>>> import numpy as np
>>> from numpy import linalg as LA
>>> np.set_printoptions(suppress=True, linewidth=140)
>>> mat = np.loadtxt("case7.csv", delimiter=",")
>>> print(mat)
[[ 1.32 -0.66 -1.87  0.55]
 [ 0.12  1.26  1.11  1.29]
 [ 0.08 -0.48 -0.54 -0.38]]
>>> # rank 2
>>> B = mat / np.sqrt((mat ** 2).mean(axis=1, keepdims=True))
>>> np.round(mat - mat.mean(axis=1, keepdims=True), 3)
array([[ 1.485, -0.495, -1.705,  0.715],
       [-0.825,  0.315,  0.165,  0.345],
       [ 0.41 , -0.15 , -0.21 , -0.05 ]])
>>> B[2].round(3)
array([ 0.195, -1.17 , -1.317, -0.927])
>>> LA.matrix_rank(mat - mat.mean(axis=1, keepdims=True))
np.int64(2)
>>> B = mat / LA.norm(mat, axis=1, keepdims=True)
>>> C2 = B @ B.T
>>> print((np.abs(C2) > 0.9).astype(int))
[[1 0 0]
 [0 1 1]
 [0 1 1]]
>>> (C2 - 2 * np.eye(3)).round(6).argmax(axis=1)
array([2, 0, 0])
>>> E = np.load("mat.npy")
>>> E
array([[4., 0., 0.],
       [0., 4., 3.],
       [0., 3., 4.]])
>>> L = LA.cholesky(E)
>>> np.round(np.diag(L) ** 2, 3)
array([4.  , 4.  , 1.75])
>>> print(L.round(3))
[[2.    0.    0.   ]
 [0.    2.    0.   ]
 [0.    1.5   1.323]]
>>> w, evecs = LA.eig(L)
>>> w.round(3)
array([1.323, 2.   , 2.   ])
>>> np.round(np.sort(LA.eigvals(L.T)), 3)
array([1.323, 2.   , 2.   ])
>>> L @ evecs[:, 0] - w[0] * evecs[:, 0]
array([0., 0., 0.])
>>> print(np.round(np.sort(LA.eigvals(LA.inv(L))), 3))
[0.5   0.5   0.756]
>>> print(np.round(np.sort(LA.eigvals(L @ L)), 3))
[1.75 4.   4.  ]
>>> np.flatnonzero(LA.matrix_power((E != 0) + (E.T != 0) + np.eye(3), 3)[1])
array([1, 2])
>>> print(np.round(np.sort(LA.eigvals(E).real), 3))
[1. 4. 7.]
>>> data = np.load("block11.npy")
>>> data
array([[ 0,  5,  2, -1,  2],
       [-5,  0,  5,  0, -1],
       [-2, -5,  0,  6,  2],
       [ 1,  0, -6,  0,  3],
       [-2,  1, -2, -3,  0]])
>>> np.kron(np.eye(2, dtype=int), data)
array([[ 0,  5,  2, -1,  2,  0,  0,  0,  0,  0],
       [-5,  0,  5,  0, -1,  0,  0,  0,  0,  0],
       [-2, -5,  0,  6,  2,  0,  0,  0,  0,  0],
       [ 1,  0, -6,  0,  3,  0,  0,  0,  0,  0],
       [-2,  1, -2, -3,  0,  0,  0,  0,  0,  0],
       [ 0,  0,  0,  0,  0,  0,  5,  2, -1,  2],
       [ 0,  0,  0,  0,  0, -5,  0,  5,  0, -1],
       [ 0,  0,  0,  0,  0, -2, -5,  0,  6,  2],
       [ 0,  0,  0,  0,  0,  1,  0, -6,  0,  3],
       [ 0,  0,  0,  0,  0, -2,  1, -2, -3,  0]])
>>> print(np.einsum("ii->", data))
0
>>> np.round(LA.eigvals(data).sum().real, 3)
np.float64(-0.0)
>>> vec = np.array([1, 3, 3, 3, 2])
>>> a = np.maximum(data @ vec, 0)
>>> print(np.flatnonzero(a > 1e-9))
[0 1 2]
>>> data * (a > 1e-9)[:, None]
array([[ 0,  5,  2, -1,  2],
       [-5,  0,  5,  0, -1],
       [-2, -5,  0,  6,  2],
       [ 0,  0,  0,  0,  0],
       [ 0,  0,  0,  0,  0]])
>>> np.maximum(data @ (3 * vec), 0)
array([66, 24, 15,  0,  0])
>>> vec = np.array([7, 3, 1, 7, 7])
>>> print(vec @ data @ vec)
0
>>> np.round(LA.svd(data, compute_uv=False), 3) + 0
array([9.429, 9.429, 4.482, 4.482, 0.   ])
>>> O = LA.solve(np.eye(5) - data, np.eye(5) + data)
>>> print(round(LA.det(O), 3))
1.0
>>> hat = np.triu(np.array([[-1, -5, -3, -1, -4],
...     [5, -4, -2, 0, -1],
...     [-3, -1, 3, -3, -4],
...     [-5, 1, 1, -1, -3],
...     [-1, 3, -2, 2, -3]]), 1) + np.eye(5)
>>> B = hat @ data @ LA.inv(hat)
>>> LA.matrix_rank(B)
np.int64(4)
>>> print(round(LA.det(B), 3))
-0.0
>>> left, sv, vt = LA.svd(data, full_matrices=False)
>>> print(np.round(sv / sv[0], 3) + 0)
[1.    1.    0.475 0.475 0.   ]
>>> left.shape, sv.shape, vt.shape
((5, 5), (5,), (5, 5))
>>> round(np.sqrt((sv ** 2).sum()), 3), round(LA.norm(data), 3)
(np.float64(14.765), np.float64(14.765))
>>> np.round(np.cumsum(sv ** 2) / np.sum(sv ** 2), 3)
array([0.408, 0.816, 0.908, 1.   , 1.   ])
>>> rng = np.random.default_rng(33920)
>>> m1 = np.eye(2, dtype=int)[rng.permutation(2)]
>>> m1
array([[1, 0],
       [0, 1]])
>>> # splits into 2 blocks
>>> vec = np.ones(2)
>>> for _ in range(3):
...     vec = m1 @ vec
...     vec /= LA.norm(vec)
...     print(round(vec @ m1 @ vec, 3))
... 
1.0
1.0
1.0
>>> np.round(LA.eigvalsh(m1)[-1], 3)
np.float64(1.0)
>>> feats = np.load("run15.npy")
>>> feats.round(3)
array([[0.333, 0.   , 0.333, 0.333],
       [0.5  , 0.333, 0.167, 0.   ],
       [0.25 , 0.25 , 0.375, 0.125],
       [0.167, 0.167, 0.5  , 0.167]])
>>> # row-stochastic, so 1 is an eigenvalue
>>> hat = np.triu(np.array([[3, 2, 0, 1], [3, 0, 3, 0], [1, 2, 2, 0], [2, 1, 2, 0]]), 1) + np.eye(4)
>>> B = hat @ feats @ LA.inv(hat)
>>> B.round(3)
array([[ 1.5  , -2.167,  7.667, -1.   ],
       [ 1.25 , -1.417,  5.542, -0.875],
       [ 0.25 , -0.25 ,  1.125, -0.125],
       [ 0.167, -0.167,  1.   ,  0.   ]])
>>> F = np.loadtxt("out3.csv", delimiter=",")
>>> F
array([[ 3.,  4.,  5.,  6.,  7.],
       [ 8.,  9., 10., 11., 12.],
       [13., 14., 15., 16., 17.],
       [18., 19., 20., 21., 22.],
       [23., 24., 25., 26., 27.]])
>>> # rows and columns are dependent
>>> left, sv, vt = LA.svd(F)
>>> evecs = vt[:(sv > 1e-8).sum()]
>>> vec = F[3] + 5 * F[2] + rng.integers(2) * np.eye(5)[0]
>>> vec
array([ 83.,  89.,  95., 101., 107.])
>>> round(LA.norm(vec - evecs.T @ evecs @ vec), 3)
np.float64(0.0)
>>> print(np.round(np.diag(evecs.T @ evecs), 3))
[0.6 0.3 0.2 0.3 0.6]
>>> hat = np.triu(np.array([[-2, 0, 1, -2, 1],
...     [1, 0, -2, 0, -2],
...     [-2, 1, 2, -1, -2],
...     [2, -1, 1, 0, 0],
...     [2, -1, 2, -2, -1]]), 1) + np.eye(5)
>>> B = hat @ F @ LA.inv(hat)
>>> LA.matrix_rank(B)
np.int64(2)
>>> B
array([[   3.,    4.,   10.,   22.,   32.],
       [ -64.,  -67., -140., -341., -426.],
       [ -51.,  -53., -110., -269., -334.],
       [  18.,   19.,   40.,   97.,  122.],
       [  23.,   24.,   50.,  122.,  152.]])
>>> J = np.array([[0.0, 0.0, 0.0, 0.0, 3.0],
...     [0.0, 0.0, 0.0, 0.0, 5.0],
...     [0.0, 0.0, 0.0, 0.0, 0.0],
...     [0.0, 0.0, 0.0, 0.0, 4.0],
...     [3.0, 5.0, 0.0, 4.0, 0.0]])
>>> # null space of dimension 3
>>> print(J @ J)
[[ 9. 15.  0. 12.  0.]
 [15. 25.  0. 20.  0.]
 [ 0.  0.  0.  0.  0.]
 [12. 20.  0. 16.  0.]
 [ 0.  0.  0.  0. 50.]]
>>> (J != 0).astype(int)
array([[0, 0, 0, 0, 1],
       [0, 0, 0, 0, 1],
       [0, 0, 0, 0, 0],
       [0, 0, 0, 0, 1],
       [1, 1, 0, 1, 0]])
>>> print(round(LA.det(J), 3))
0.0
>>> (LA.matrix_power((J != 0) + (J.T != 0) + np.eye(5), 5) > 0).astype(int)
array([[1, 1, 0, 1, 1],
       [1, 1, 0, 1, 1],
       [0, 0, 1, 0, 0],
       [1, 1, 0, 1, 1],
       [1, 1, 0, 1, 1]])
>>> np.abs(np.diag(LA.qr(J)[1])) > 1e-9
array([ True, False, False, False,  True])
>>> np.round(J @ LA.pinv(J) @ J, 3)
array([[0., 0., 0., 0., 3.],
       [0., 0., 0., 0., 5.],
       [0., 0., 0., 0., 0.],
       [0., 0., 0., 0., 4.],
       [3., 5., 0., 4., 0.]])
>>> print(np.allclose(J[:-1].T @ LA.lstsq(J[:-1].T, J[-1])[0], J[-1]))
False
>>> left, sv, vt = LA.svd(J, full_matrices=False)
>>> np.allclose(left * sv @ vt, J)
True
>>> np.round(left.T @ J @ vt.T, 3) + 0
array([[7.071, 0.   , 0.   , 0.   , 0.   ],
       [0.   , 7.071, 0.   , 0.   , 0.   ],
       [0.   , 0.   , 0.   , 0.   , 0.   ],
       [0.   , 0.   , 0.   , 0.   , 0.   ],
       [0.   , 0.   , 0.   , 0.   , 0.   ]])
>>> sv.round(3)
array([ 7.071,  7.071,  0.   , -0.   ,  0.   ])
>>> print(np.round(vt @ vt.T, 3) + 0)
[[1. 0. 0. 0. 0.]
 [0. 1. 0. 0. 0.]
 [0. 0. 1. 0. 0.]
 [0. 0. 0. 1. 0.]
 [0. 0. 0. 0. 1.]]
>>> B = np.array([[3, 3], [-2, 1]])
>>> W2 = np.kron(B, J)
>>> LA.matrix_rank(W2)
np.int64(4)
>>> round(LA.norm(W2, 2), 3), round(LA.norm(B, 2) * LA.norm(J, 2), 3)
(np.float64(30.544), np.float64(30.544))
>>> rk = LA.matrix_rank(J)
>>> rk
np.int64(2)
>>> N = LA.svd(J)[2][rk:].T
>>> [int(LA.matrix_rank(np.delete(J, i, axis=0))) for i in range(5)]
[2, 2, 2, 2, 1]
>>> LA.matrix_rank(J.T @ J), LA.matrix_rank(J @ J.T)
(np.int64(2), np.int64(2))
>>> np.round(N @ N.T, 3)
array([[ 0.82, -0.3 ,  0.  , -0.24,  0.  ],
       [-0.3 ,  0.5 ,  0.  , -0.4 ,  0.  ],
       [ 0.  ,  0.  ,  1.  ,  0.  ,  0.  ],
       [-0.24, -0.4 ,  0.  ,  0.68,  0.  ],
       [ 0.  ,  0.  ,  0.  ,  0.  ,  0.  ]])
>>> print(np.round(J @ N, 3) + 0)
[[0. 0. 0.]
 [0. 0. 0.]
 [0. 0. 0.]
 [0. 0. 0.]
 [0. 0. 0.]]
>>> W0 = np.loadtxt("test10.csv", delimiter=",")
>>> W0.round(3)
array([[-0.881, -0.007,  0.114, -0.458],
       [-0.136, -0.758,  0.5  ,  0.396],
       [-0.441,  0.098, -0.536,  0.713],
       [-0.102,  0.645,  0.67 ,  0.353]])
>>> # orthonormal columns
>>> print(np.unique(data.round(6), axis=0).shape)
(5, 5)
>>> print(round(np.trace(LA.pinv(data) @ data), 3))
4.0
>>> LA.lstsq(data[:-1].T, data[-1])[2]
np.int32(4)
>>> np.allclose(data[:-1].T @ LA.lstsq(data[:-1].T, data[-1])[0], data[-1])
True
>>> np.round(data @ LA.pinv(data) @ data, 3) + 0
array([[ 0.,  5.,  2., -1.,  2.],
       [-5.,  0.,  5.,  0., -1.],
       [-2., -5.,  0.,  6.,  2.],
       [ 1.,  0., -6.,  0.,  3.],
       [-2.,  1., -2., -3.,  0.]])
>>> def softmax(z):
...     e = np.exp(z - z.max(axis=-1, keepdims=True))
...     return e / e.sum(axis=-1, keepdims=True)
... 
>>> np.round(softmax(W0[1] + 3), 3)
array([0.195, 0.105, 0.368, 0.332])
>>> att = W0 @ W0.T / np.sqrt(4)
>>> softmax(att).round(6).argmax(axis=1)
array([0, 1, 2, 3])
>>> np.round(softmax(att)[1] @ W0, 3)
array([-0.354, -0.111,  0.231,  0.271])
>>> np.round(softmax(att + np.triu(np.full(att.shape, -np.inf), 1)), 3)
array([[1.   , 0.   , 0.   , 0.   ],
       [0.378, 0.622, 0.   , 0.   ],
       [0.274, 0.274, 0.452, 0.   ],
       [0.215, 0.215, 0.215, 0.355]])
>>> t3 = np.stack([W0, 3 * W0, W0[::-1]])
>>> (t3 @ W0.T).shape
(3, 4, 4)
>>> np.round(np.einsum("bij,cij->bc", t3, t3), 3) + 0
array([[ 4., 12.,  0.],
       [12., 36.,  0.],
       [ 0.,  0.,  4.]])
>>> print(LA.matrix_rank(t3.reshape(3, -1)))
2
>>> u = np.array([3, -3, -1])
>>> np.round(np.convolve(W0[2], u), 3)
array([-1.322,  1.616, -1.462,  3.651, -1.603, -0.713])
>>> np.round(np.cross(W0[2, :3], W0[1, :3]), 3)
array([-0.358,  0.293,  0.347])
>>> np.round(np.correlate(W0[2], W0[1], "full"), 3)
array([-0.175, -0.182,  0.17 ,  0.   ,  0.75 , -0.468, -0.097])
>>> np.round(np.array([np.convolve(row, u, "same") for row in W0]), 3)
array([[ 2.624,  1.243, -1.71 ,  1.261],
       [-1.867,  3.91 ,  0.447, -1.689],
       [ 1.616, -1.462,  3.651, -1.603],
       [ 2.239,  0.178, -1.597, -1.729]])
>>> z = rng.permutation(4)
>>> z
array([3, 1, 2, 0])
>>> B = W0[z][:, z]
>>> round(np.trace(B), 3)
np.float64(-1.823)
>>> round(float(LA.det(B)), 3), round(LA.det(W0[z]), 3)
(-1.0, np.float64(1.0))
